>>> import numpy as np
>>> np.set_printoptions(precision=4, suppress=True, linewidth=160, legacy="1.25")
>>> def rd(a):
...     return np.round(a, 4) + 0
... 
>>> f = np.array([1, 0, 2, 2, 2, 1, 3, 1, 2, 3]) + 0.5
>>> W0 = np.outer(f, f) / (f @ f)
>>> rd(W0)
array([[0.0398, 0.0133, 0.0664, 0.0664, 0.0664, 0.0398, 0.0929, 0.0398, 0.0664, 0.0929],
       [0.0133, 0.0044, 0.0221, 0.0221, 0.0221, 0.0133, 0.031 , 0.0133, 0.0221, 0.031 ],
       [0.0664, 0.0221, 0.1106, 0.1106, 0.1106, 0.0664, 0.1549, 0.0664, 0.1106, 0.1549],
       [0.0664, 0.0221, 0.1106, 0.1106, 0.1106, 0.0664, 0.1549, 0.0664, 0.1106, 0.1549],
       [0.0664, 0.0221, 0.1106, 0.1106, 0.1106, 0.0664, 0.1549, 0.0664, 0.1106, 0.1549],
       [0.0398, 0.0133, 0.0664, 0.0664, 0.0664, 0.0398, 0.0929, 0.0398, 0.0664, 0.0929],
       [0.0929, 0.031 , 0.1549, 0.1549, 0.1549, 0.0929, 0.2168, 0.0929, 0.1549, 0.2168],
       [0.0398, 0.0133, 0.0664, 0.0664, 0.0664, 0.0398, 0.0929, 0.0398, 0.0664, 0.0929],
       [0.0664, 0.0221, 0.1106, 0.1106, 0.1106, 0.0664, 0.1549, 0.0664, 0.1106, 0.1549],
       [0.0929, 0.031 , 0.1549, 0.1549, 0.1549, 0.0929, 0.2168, 0.0929, 0.1549, 0.2168]])
>>> left, s, Vh = np.linalg.svd(W0)
>>> np.argmax(s[:-1] / (s[1:] + 1e-6)) + 1
1
>>> Y = left[:, :1] @ np.diag(s[:1]) @ Vh[:1]
>>> rd(np.linalg.norm(W0 - Y, 2)), rd(s[1])
(0.0, 0.0)
>>> np.linalg.matrix_rank(W0, rtol=0.05)
1
>>> rd(Y)
array([[0.0398, 0.0133, 0.0664, 0.0664, 0.0664, 0.0398, 0.0929, 0.0398, 0.0664, 0.0929],
       [0.0133, 0.0044, 0.0221, 0.0221, 0.0221, 0.0133, 0.031 , 0.0133, 0.0221, 0.031 ],
       [0.0664, 0.0221, 0.1106, 0.1106, 0.1106, 0.0664, 0.1549, 0.0664, 0.1106, 0.1549],
       [0.0664, 0.0221, 0.1106, 0.1106, 0.1106, 0.0664, 0.1549, 0.0664, 0.1106, 0.1549],
       [0.0664, 0.0221, 0.1106, 0.1106, 0.1106, 0.0664, 0.1549, 0.0664, 0.1106, 0.1549],
       [0.0398, 0.0133, 0.0664, 0.0664, 0.0664, 0.0398, 0.0929, 0.0398, 0.0664, 0.0929],
       [0.0929, 0.031 , 0.1549, 0.1549, 0.1549, 0.0929, 0.2168, 0.0929, 0.1549, 0.2168],
       [0.0398, 0.0133, 0.0664, 0.0664, 0.0664, 0.0398, 0.0929, 0.0398, 0.0664, 0.0929],
       [0.0664, 0.0221, 0.1106, 0.1106, 0.1106, 0.0664, 0.1549, 0.0664, 0.1106, 0.1549],
       [0.0929, 0.031 , 0.1549, 0.1549, 0.1549, 0.0929, 0.2168, 0.0929, 0.1549, 0.2168]])
>>> rd(np.linalg.norm(W0 - Y) / np.linalg.norm(W0))
0.0
